% ipython --no-banner

In [1]: import numpy as np

In [2]: from numpy import linalg as LA

In [3]: np.set_printoptions(suppress=True, linewidth=160)

In [4]: def tidy(a):
   ...:     return np.round(a, 3) + 0
   ...: 

In [5]: mat = np.loadtxt("m.csv", delimiter=",")

In [6]: print(tidy(mat))
[[ 0.923  0.207 -0.002  0.066  0.156]
 [ 0.207  0.099  0.151 -0.15   0.037]
 [-0.002  0.151  0.434 -0.472  0.005]
 [ 0.066 -0.15  -0.472  0.518  0.005]
 [ 0.156  0.037  0.005  0.005  0.026]]

In [7]: # a projection of rank 2

In [8]: A2 = mat / LA.norm(mat, axis=1, keepdims=True)

In [9]: gram = A2 @ A2.T

In [10]: print(tidy(LA.norm(A2, axis=1)))
[1. 1. 1. 1. 1.]

In [11]: np.argwhere(np.triu(np.abs(gram) > 0.95, 1))
Out[11]: 
array([[0, 4],
       [2, 3]])

In [12]: print((np.abs(gram) > 0.9).astype(int))
[[1 0 0 0 1]
 [0 1 0 0 0]
 [0 0 1 1 0]
 [0 0 1 1 0]
 [1 0 0 0 1]]

In [13]: tidy(gram[4])
Out[13]: array([0.999, 0.719, 0.047, 0.045, 1.   ])

In [14]: W0 = np.load("arr.npy")

In [15]: W0
Out[15]: 
array([[-1,  2, -1,  0],
       [ 0,  0,  2, -3],
       [ 3, -3, -2, -1],
       [-1,  1,  2,  0]])

In [16]: def softmax(z):
    ...:     e = np.exp(z - z.max(axis=-1, keepdims=True))
    ...:     return e / e.sum(axis=-1, keepdims=True)
    ...: 

In [17]: print(tidy(softmax(W0).sum(axis=1)))
[1. 1. 1. 1.]

In [18]: tidy(softmax(W0[0] + 2))
Out[18]: array([0.04, 0.81, 0.04, 0.11])

In [19]: att = W0 @ W0.T / np.sqrt(4)

In [20]: softmax(att).round(6).argmax(axis=1)
Out[20]: array([0, 1, 2, 3])

In [21]: print(tidy(softmax(att + np.triu(np.full(att.shape, -np.inf), 1))))
[[1.    0.    0.    0.   ]
 [0.001 0.999 0.    0.   ]
 [0.    0.    1.    0.   ]
 [0.057 0.254 0.    0.69 ]]
